% python3 -q
>>> import numpy as np
>>> from numpy import linalg as LA
>>> np.set_printoptions(suppress=True, linewidth=200)
>>> K = np.load("arr.npy")
>>> print(K)
[[ 2.07 -0.46 -3.3  -8.33]
 [-4.82  1.63  5.09 13.81]
 [-3.87  3.5   1.71  7.15]
 [-1.42  1.29 -1.6  -1.36]]
>>> x0 = np.array([-1, -2, 2, 1])
>>> a = np.maximum(K @ x0, 0)
>>> print(np.maximum(K @ (3 * x0), 0))
[ 0.   76.65 22.32  0.  ]
>>> print(np.flatnonzero(a > 1e-9))
[1 2]
>>> print(np.round(np.maximum(K @ x0, 0) - np.maximum(-K @ x0, 0), 2))
[-16.08  25.55   7.44  -5.72]
>>> print(K * (a > 1e-9)[:, None])
[[ 0.   -0.   -0.   -0.  ]
 [-4.82  1.63  5.09 13.81]
 [-3.87  3.5   1.71  7.15]
 [-0.    0.   -0.   -0.  ]]
>>> print(np.round(np.tanh(K @ x0), 2))
[-1.  1.  1. -1.]
>>> print(a)
[ 0.   25.55  7.44  0.  ]
>>> print(np.round(K.T @ a, 2))
[-151.94   67.69  142.77  406.04]
>>> out = LA.inv(K)
>>> print(np.round(K @ out, 2) + 0)
[[1. 0. 0. 0.]
 [0. 1. 0. 0.]
 [0. 0. 1. 0.]
 [0. 0. 0. 1.]]
>>> print(np.allclose(out, K.T))
False
>>> print(np.round(LA.det(K) * LA.det(out), 2))
1.0
>>> out = np.array([[1, 0, 2], [1, 0, 2]])
>>> Z = np.kron(out, K)
>>> print(Z.shape)
(8, 12)
>>> mat = np.loadtxt("layer8.csv", delimiter=",")
>>> print(mat)
[[ -1.   5.  -3.]
 [  0.   0.   0.]
 [ -1.   5.  -3.]
 [  7.   5.  -6.]
 [-10.  12.   1.]
 [  0.   0.   0.]
 [ -1.   5.  -3.]
 [  0.   0.   0.]
 [  0.   0.   0.]
 [-10.  12.   1.]
 [ -2.  12.  -2.]
 [ -9.   7.   4.]
 [  0.   0.   0.]
 [  0.   0.   0.]
 [  0.   0.   0.]
 [ -2.  12.  -2.]
 [  0.   0.   0.]
 [  0.   0.   0.]
 [  0.   0.   0.]
 [  7.   5.  -6.]
 [  0.   0.   0.]
 [  7.   5.  -6.]
 [  6.  10.  -9.]
 [ -1.   5.  -3.]
 [ -9.   7.   4.]
 [  0.   0.   0.]
 [ -9.   7.   4.]
 [ -3.  17.  -5.]]
>>> # row 2 repeats row 0
>>> idx = mat[:, 2] > np.median(mat[:, 2])
>>> r0 = mat[idx].mean(axis=0) - mat[~idx].mean(axis=0)
>>> print(idx.astype(int))
[0 0 0 0 1 0 0 0 0 1 0 1 0 0 0 0 0 0 0 0 0 0 0 0 1 0 1 0]
>>> print(np.round((((mat - mat.mean(axis=0)) @ r0 > 0) == idx).mean(), 2))
0.89
>>> hat = mat @ LA.solve(mat.T @ mat, mat.T)
>>> print(np.allclose(hat @ hat, hat))
True
>>> F = np.loadtxt("m.csv", delimiter=",")
>>> print(F.round(2))
[[  8.22   8.73   5.58  -7.25]
 [  0.46  11.46   4.52  -4.38]
 [  7.66   2.76  -1.39   0.94]
 [  0.11  12.9    5.94  -5.96]
 [ 13.68   2.73   1.76  -3.97]
 [  3.96  12.97   8.06  -9.22]
 [  2.45   8.47   2.23  -2.15]
 [  8.86   3.56   0.14  -1.08]
 [ 11.41   7.44   5.82  -8.19]
 [  5.97   9.38   5.11  -6.22]
 [  2.58  10.36   4.41  -4.71]
 [  7.29   9.17   5.58  -7.04]
 [  5.34   8.12   3.37  -4.08]
 [ 16.17  -1.54  -1.69  -0.51]
 [ 18.17  -7.09  -6.83   5.03]
 [  5.37   4.39  -0.78   0.72]
 [  8.08  13.09  10.38 -12.77]
 [ -0.23   9.88   2.39  -1.77]
 [  5.22  14.3   10.22 -11.99]]
>>> C2 = np.cov(F, rowvar=False)
>>> print(np.argwhere(np.triu(np.abs(np.corrcoef(F.T)) > 0.8, 1)))
[[1 2]
 [1 3]
 [2 3]]
>>> print(np.round(F.std(axis=0), 2))
[5.03 5.33 4.17 4.4 ]
>>> print(np.round(LA.eigvalsh(C2)[::-1], 2) + 0)
[76.39 19.17  0.    0.  ]
>>> M = np.load("run6.npy")
>>> print(M)
[[ -5   8  -8 -40  -9]
 [ -7   0  -1  -5  -1]
 [  1  -6   7  35   8]]
>>> out = M / np.sqrt((M ** 2).mean(axis=1, keepdims=True))
>>> print(np.round(M - M.mean(axis=1, keepdims=True), 2))
[[  5.8  18.8   2.8 -29.2   1.8]
 [ -4.2   2.8   1.8  -2.2   1.8]
 [ -8.  -15.   -2.   26.   -1. ]]
>>> print(LA.matrix_rank(out) == LA.matrix_rank(M))
True
>>> print(out[1].round(2))
[-1.8   0.   -0.26 -1.28 -0.26]
>>> out = M[0, 0] * M[1:] - np.outer(M[1:, 0], M[0])
>>> print(out)
[[   0   56  -51 -255  -58]
 [   0   22  -27 -135  -31]]
>>> print(M[:, 0] / M[0, 0])
[ 1.   1.4 -0.2]
>>> print(LA.matrix_rank(out), LA.matrix_rank(M))
2 3
>>> print(np.flatnonzero(~out.round(6).any(axis=1)))
[]
>>> print(np.round(LA.norm(M) ** 2 / LA.norm(M, 2) ** 2, 2))
1.02
>>> print(LA.norm(M, axis=1).argmax())
0
>>> print(np.round(LA.norm(M, axis=1), 2))
[42.83  8.72 37.08]
>>> print(round(LA.norm(M[2] - M[0]), 2))
79.82
>>> print(M[2] @ M[0])
-1581
>>> print(round(LA.norm(M, "nuc"), 2))
64.93
>>> print(np.round(LA.norm(M, axis=0), 2))
[ 8.66 10.   10.68 53.39 12.08]
>>> w, V = LA.eig(K)
>>> print(round(np.prod(w), 2))
10.34
>>> print(np.round(np.sort(LA.eigvals(K @ K)), 2))
[ 0.13  0.34 28.77 84.49]
>>> print(np.round(np.sort(LA.eigvals(K.T)), 2))
[-5.36 -0.36  0.58  9.19]
>>> print(w.round(2))
[ 9.19  0.58 -0.36 -5.36]
>>> print(np.round(K @ V[:, 0] - w[0] * V[:, 0], 2) + 0)
[0. 0. 0. 0.]
>>> print(np.round(np.sort(LA.eigvals(LA.inv(K))), 2))
[-2.78 -0.19  0.11  1.72]
>>> A = np.array([[0, 0, 3], [3, 0, 0], [0, 3, 0]])
>>> Q, r_ = LA.qr(A)
>>> print(r_)
[[-3.  0.  0.]
 [ 0. -3.  0.]
 [ 0.  0.  3.]]
>>> print(np.abs(np.diag(r_)))
[3. 3. 3.]
>>> print(Q.T @ Q)
[[1. 0. 0.]
 [0. 1. 0.]
 [0. 0. 1.]]
>>> print(Q)
[[ 0.  0.  1.]
 [-1.  0.  0.]
 [-0. -1.  0.]]
>>> print(Q.shape, r_.shape)
(3, 3) (3, 3)
>>> print(abs(r_[0, 0]), np.round(LA.norm(A[:, 0]), 2))
3.0 3.0
>>> hat = np.triu(np.array([[1, 0, 2], [-1, 1, 1], [1, -1, -3]]), 1) + np.eye(3)
>>> out = hat @ A @ LA.inv(hat)
>>> print(np.round(np.poly(out), 2) + 0)
[  1.   0.   0. -27.]
>>> print(np.trace(out), np.trace(A))
0.0 0
>>> print(round(float(LA.det(out)), 2))
27.0
>>> print(np.round(LA.pinv(A), 2))
[[0.   0.33 0.  ]
 [0.   0.   0.33]
 [0.33 0.   0.  ]]
>>> x0 = np.array([1, 0, 1])
>>> y = A @ x0
>>> beta, lr = np.zeros(3), 1 / LA.norm(A, 2) ** 2
>>> for i in range(150):
...     beta -= lr * A.T @ (A @ beta - y)
...     if i % 50 == 0: print(i, round(LA.norm(A @ beta - y), 2))
... 
0 0.0
50 0.0
100 0.0
>>> print(round(LA.cond(A), 2))
1.0
>>> r0 = np.array([3, 3, 3, 3, 3])
>>> v = np.array([-2, 0, 3])
>>> data = r0[:, None] + v[None, :]
>>> print(data)
[[1 3 6]
 [1 3 6]
 [1 3 6]
 [1 3 6]
 [1 3 6]]
>>> print(np.allclose(data[:-1].T @ LA.lstsq(data[:-1].T, data[-1])[0], data[-1]))
True
>>> print(LA.lstsq(data[:-1].T, data[-1])[2])
1
>>> theta = np.radians(72)
>>> r_ = np.eye(3)
>>> r_[0, 0] = r_[2, 2] = np.cos(theta)
>>> r_[0, 2], r_[2, 0] = -np.sin(theta), np.sin(theta)
>>> print(r_.round(2))
[[ 0.31  0.   -0.95]
 [ 0.    1.    0.  ]
 [ 0.95  0.    0.31]]
>>> out = data @ r_.T
>>> print(np.allclose(data @ data.T, out @ out.T))
True
>>> print(np.round(np.abs(out - data).max(axis=0), 2))
[6.4  0.   3.19]
>>> print(np.round(LA.svd(data, compute_uv=False), 2) + 0, np.round(LA.svd(out, compute_uv=False), 2) + 0)
[15.17  0.    0.  ] [15.17  0.    0.  ]
>>> r = LA.matrix_rank(data)
>>> print(r)
1
>>> ns = LA.svd(data)[2][r:].T
>>> print(np.round(data @ ns, 2) + 0)
[[0. 0.]
 [0. 0.]
 [0. 0.]
 [0. 0.]
 [0. 0.]]
>>> print(np.allclose(data @ ns, 0))
True
>>> print([int(LA.matrix_rank(data[:i])) for i in range(1, len(data) + 1)])
[1, 1, 1, 1, 1]
>>> feats = np.loadtxt("out15.csv", delimiter=",")
>>> print(feats.round(2))
[[ 0.08 -0.31  1.97]
 [-0.17  1.97  0.32]
 [ 1.99  0.18 -0.06]]
>>> r0 = np.array([1, 0, 5])
>>> out = feats + np.outer(r0, np.eye(3)[2])
>>> print(LA.matrix_rank(out - feats))
1
>>> print(out.round(2))
[[ 0.08 -0.31  2.97]
 [-0.17  1.97  0.32]
 [ 1.99  0.18  4.94]]
>>> rng = np.random.default_rng(420322)
>>> idx = rng.permutation(3)
>>> out = feats[:, idx] * rng.choice([-1, 1], 3)
>>> print(out.round(2))
[[-1.97  0.08 -0.31]
 [-0.32 -0.17  1.97]
 [ 0.06  1.99  0.18]]
>>> U, _, vt = LA.svd(feats.T @ out)
>>> print(np.round(LA.lstsq(feats, out)[0], 2) + 0)
[[ 0.  1.  0.]
 [ 0.  0.  1.]
 [-1.  0.  0.]]
>>> print(round(LA.det(feats.T), 2))
-8.0
>>> print(round(LA.eigvals(feats).sum().real, 2))
1.99
>>> print(np.round(np.einsum("ii->", feats), 2))
1.99
>>> print(np.round(np.poly(feats), 2))
[ 1.   -1.99 -3.99  8.  ]
>>> print(round(float(np.einsum("ij,ji->", feats, feats)), 2))
11.96
>>> print(np.count_nonzero(data))
15
>>> print(data.mean(axis=0))
[1. 3. 6.]
>>> print(np.unravel_index(np.abs(data).argmax(), data.shape))
(np.int64(0), np.int64(2))
>>> np.zeros(5, 3)
Traceback (most recent call last):
  File "<python-input-121>", line 1, in <module>
    np.zeros(5, 3)
    ~~~~~~~~^^^^^^
TypeError: Cannot interpret '3' as a data type
>>> data[:, 3]
Traceback (most recent call last):
  File "<python-input-122>", line 1, in <module>
    data[:, 3]
    ~~~~^^^^^^
IndexError: index 3 is out of bounds for axis 1 with size 3
>>> print(data.sum(axis=1))
[10 10 10 10 10]
>>> print(data - data[0])
[[0 0 0]
 [0 0 0]
 [0 0 0]
 [0 0 0]
 [0 0 0]]
>>> print(np.diff(data, axis=0))
[[0 0 0]
 [0 0 0]
 [0 0 0]
 [0 0 0]]
>>> print(LA.matrix_rank(data))
1
>>> print(np.abs(data).max())
6
>>> x0 = np.array([-3, 3, -3])
>>> y = feats @ x0
>>> beta, lr = np.zeros(3), 1 / LA.norm(feats, 2) ** 2
>>> for i in range(50):
...     beta -= lr * feats.T @ (feats @ beta - y)
...     if i % 10 == 0: print(i, round(LA.norm(feats @ beta - y), 2))
... 
0 0.0
10 0.0
20 0.0
30 0.0
40 0.0
>>> print(np.round(LA.cond(feats), 2))
1.0
>>> print(beta.round(2))
[-3.  3. -3.]
>>> E = np.array([[1, 1, 1, 1],
...     [3, 2, 1, 3],
...     [5, 3, 1, 5],
...     [0, 0, 1, 0],
...     [7, 4, 1, 7],
...     [0, 0, 1, 0],
...     [0, 0, 1, 0],
...     [0, 0, 1, 0],
...     [1, 1, 1, 1],
...     [3, 2, 1, 3]])
>>> print(E)
[[1 1 1 1]
 [3 2 1 3]
 [5 3 1 5]
 [0 0 1 0]
 [7 4 1 7]
 [0 0 1 0]
 [0 0 1 0]
 [0 0 1 0]
 [1 1 1 1]
 [3 2 1 3]]
>>> # row 5 repeats row 3
>>> T = np.stack([E, -3 * E, E[::-1]])
>>> print(LA.matrix_rank(T.reshape(3, -1)))
2
>>> print(T.shape)
(3, 10, 4)
>>> print((T @ E.T).shape)
(3, 10, 10)
>>> print(T.sum(axis=0))
[[  1   0  -1   1]
 [ -5  -3  -1  -5]
 [-10  -6  -1 -10]
 [  0   0  -1   0]
 [-14  -8  -1 -14]
 [  7   4  -1   7]
 [  0   0  -1   0]
 [  5   3  -1   5]
 [  1   0  -1   1]
 [ -5  -3  -1  -5]]
>>> print(LA.matrix_rank(T))
[3 3 3]
